$ python3 -q
>>> import numpy as np
>>> import numpy.linalg as la
>>> np.set_printoptions(suppress=True, linewidth=120)
>>> mat = np.load("block3.npy")
>>> mat
array([[ 0.,  3.,  2.,  1., -1.,  2.,  0.,  0.,  0.,  0.],
       [-3., -1.,  3.,  3.,  2.,  0.,  0.,  0.,  0.,  0.],
       [ 1.,  1., -2.,  0.,  2.,  0.,  0.,  0.,  0.,  0.],
       [-1., -1., -1.,  0., -1., -3.,  0.,  0.,  0.,  0.],
       [ 1., -2.,  2.,  1.,  1.,  3.,  0.,  0.,  0.,  0.],
       [-1., -1., -1., -3.,  1., -2.,  0.,  0.,  0.,  0.],
       [ 0.,  0.,  0.,  0.,  0.,  0.,  2.,  1.,  2.,  2.],
       [ 0.,  0.,  0.,  0.,  0.,  0.,  2.,  0.,  1.,  2.],
       [ 0.,  0.,  0.,  0.,  0.,  0.,  2.,  2.,  1.,  0.],
       [ 0.,  0.,  0.,  0.,  0.,  0.,  0.,  1.,  0.,  1.]])
>>> # 2 blocks once reordered
>>> out = np.array([[1, 4, 2],
...     [3, 5, 0],
...     [2, 1, 4],
...     [4, 1, 3],
...     [0, 5, 0],
...     [0, 3, 3],
...     [0, 4, 0],
...     [5, 5, 0],
...     [5, 0, 5],
...     [4, 5, 0]])
>>> np.einsum("ik,kj->ij", mat, out)
array([[ 17.,  19.,  17.],
       [ 12.,  -1.,  15.],
       [  0.,  17.,  -6.],
       [ -6., -24., -15.],
       [  3.,  11.,  22.],
       [-18., -14., -21.],
       [ 23.,  23.,  10.],
       [ 13.,  18.,   5.],
       [ 15.,  18.,   5.],
       [  9.,  10.,   0.]])
>>> np.einsum("ik,kj->ji", mat, out)
array([[ 17.,  12.,   0.,  -6.,   3., -18.,  23.,  13.,  15.,   9.],
       [ 19.,  -1.,  17., -24.,  11., -14.,  23.,  18.,  18.,  10.],
       [ 17.,  15.,  -6., -15.,  22., -21.,  10.,   5.,   5.,   0.]])
>>> mat.reshape(-1, 2)
array([[ 0.,  3.],
       [ 2.,  1.],
       [-1.,  2.],
       [ 0.,  0.],
       [ 0.,  0.],
       [-3., -1.],
       [ 3.,  3.],
       [ 2.,  0.],
       [ 0.,  0.],
       [ 0.,  0.],
       [ 1.,  1.],
       [-2.,  0.],
       [ 2.,  0.],
       [ 0.,  0.],
       [ 0.,  0.],
       [-1., -1.],
       [-1.,  0.],
       [-1., -3.],
       [ 0.,  0.],
       [ 0.,  0.],
       [ 1., -2.],
       [ 2.,  1.],
       [ 1.,  3.],
       [ 0.,  0.],
       [ 0.,  0.],
       [-1., -1.],
       [-1., -3.],
       [ 1., -2.],
       [ 0.,  0.],
       [ 0.,  0.],
       [ 0.,  0.],
       [ 0.,  0.],
       [ 0.,  0.],
       [ 2.,  1.],
       [ 2.,  2.],
       [ 0.,  0.],
       [ 0.,  0.],
       [ 0.,  0.],
       [ 2.,  0.],
       [ 1.,  2.],
       [ 0.,  0.],
       [ 0.,  0.],
       [ 0.,  0.],
       [ 2.,  2.],
       [ 1.,  0.],
       [ 0.,  0.],
       [ 0.,  0.],
       [ 0.,  0.],
       [ 0.,  1.],
       [ 0.,  1.]])
>>> blk = mat.reshape(10, 2, -1)
>>> blk.sum(axis=1)
array([[ 2.,  3.,  2.,  1., -1.],
       [-3., -1.,  3.,  3.,  2.],
       [ 1.,  1., -2.,  0.,  2.],
       [-4., -1., -1.,  0., -1.],
       [ 4., -2.,  2.,  1.,  1.],
       [-3., -1., -1., -3.,  1.],
       [ 0.,  2.,  1.,  2.,  2.],
       [ 0.,  2.,  0.,  1.,  2.],
       [ 0.,  2.,  2.,  1.,  0.],
       [ 0.,  0.,  1.,  0.,  1.]])
>>> blk[:, 0]
array([[ 0.,  3.,  2.,  1., -1.],
       [-3., -1.,  3.,  3.,  2.],
       [ 1.,  1., -2.,  0.,  2.],
       [-1., -1., -1.,  0., -1.],
       [ 1., -2.,  2.,  1.,  1.],
       [-1., -1., -1., -3.,  1.],
       [ 0.,  0.,  0.,  0.,  0.],
       [ 0.,  0.,  0.,  0.,  0.],
       [ 0.,  0.,  0.,  0.,  0.],
       [ 0.,  0.,  0.,  0.,  0.]])
>>> blk.shape
(10, 2, 5)
>>> print(np.einsum("ihd,ihd->ih", blk, blk))
[[15.  4.]
 [32.  0.]
 [10.  0.]
 [ 4.  9.]
 [11.  9.]
 [13.  4.]
 [ 0. 13.]
 [ 0.  9.]
 [ 0.  9.]
 [ 0.  2.]]
>>> r0 = np.array([-1, 1, 1, 1, 2, 0, 0, 1, -1, 1])
>>> out = mat + np.outer(r0, np.eye(10)[4])
>>> la.matrix_rank(la.inv(out) - la.inv(mat), tol=1e-8)
np.int64(1)
>>> out
array([[ 0.,  3.,  2.,  1., -2.,  2.,  0.,  0.,  0.,  0.],
       [-3., -1.,  3.,  3.,  3.,  0.,  0.,  0.,  0.,  0.],
       [ 1.,  1., -2.,  0.,  3.,  0.,  0.,  0.,  0.,  0.],
       [-1., -1., -1.,  0.,  0., -3.,  0.,  0.,  0.,  0.],
       [ 1., -2.,  2.,  1.,  3.,  3.,  0.,  0.,  0.,  0.],
       [-1., -1., -1., -3.,  1., -2.,  0.,  0.,  0.,  0.],
       [ 0.,  0.,  0.,  0.,  0.,  0.,  2.,  1.,  2.,  2.],
       [ 0.,  0.,  0.,  0.,  1.,  0.,  2.,  0.,  1.,  2.],
       [ 0.,  0.,  0.,  0., -1.,  0.,  2.,  2.,  1.,  0.],
       [ 0.,  0.,  0.,  0.,  1.,  0.,  0.,  1.,  0.,  1.]])
>>> out = mat / la.norm(mat, axis=1, keepdims=True)
>>> gram = out @ out.T
>>> np.argwhere(np.triu(np.abs(gram) > 0.95, 1))
array([], shape=(0, 2), dtype=int64)
>>> gram[7].round(3)
array([0.   , 0.   , 0.   , 0.   , 0.   , 0.   , 0.925, 1.   , 0.556, 0.471])
>>> (gram - 2 * np.eye(10)).round(6).argmax(axis=1)
array([4, 4, 5, 5, 1, 3, 7, 6, 6, 6])
>>> print(round(float(np.degrees(np.arccos(np.clip(gram[7, 9], -1, 1)))), 3))
61.874
>>> np.round(la.norm(out, axis=1), 3)
array([1., 1., 1., 1., 1., 1., 1., 1., 1., 1.])
>>> U, sigma, Vt = la.svd(mat, full_matrices=False)
>>> np.abs(U[:, 0]).round(6).argmax()
np.int64(1)
>>> print(np.round(sigma / sigma[0], 3))
[1.    0.743 0.721 0.552 0.417 0.328 0.286 0.163 0.088 0.027]
>>> (sigma > 1e-8).sum()
np.int64(10)
>>> print(np.round(np.cumsum(sigma ** 2) / np.sum(sigma ** 2), 3))
[0.36  0.559 0.746 0.856 0.919 0.958 0.987 0.997 1.    1.   ]
>>> out = np.array([[4, -2, -3, -4, 4, -1],
...     [-4, -2, -5, -2, 4, -4],
...     [-3, 4, -1, 5, -3, -5],
...     [2, 5, 1, -2, 5, 4],
...     [-2, -3, -5, 2, -1, 3],
...     [-5, 3, 3, -2, 0, -2]])
>>> A = np.triu(out, 1)
>>> A
array([[ 0, -2, -3, -4,  4, -1],
       [ 0,  0, -5, -2,  4, -4],
       [ 0,  0,  0,  5, -3, -5],
       [ 0,  0,  0,  0,  5,  4],
       [ 0,  0,  0,  0,  0,  3],
       [ 0,  0,  0,  0,  0,  0]])
>>> print(np.prod(np.diag(A)), round(float(la.det(A)), 3))
0 0.0
>>> A @ A
array([[  0,   0,  10, -11, -19,  19],
       [  0,   0,   0, -25,   5,  29],
       [  0,   0,   0,   0,  25,  11],
       [  0,   0,   0,   0,   0,  15],
       [  0,   0,   0,   0,   0,   0],
       [  0,   0,   0,   0,   0,   0]])
>>> [int(la.matrix_rank(la.matrix_power(A, p))) for p in range(1, 7)]
[5, 4, 3, 2, 1, 0]
>>> la.matrix_rank(A - A[0, 0] * np.eye(6))
np.int64(5)
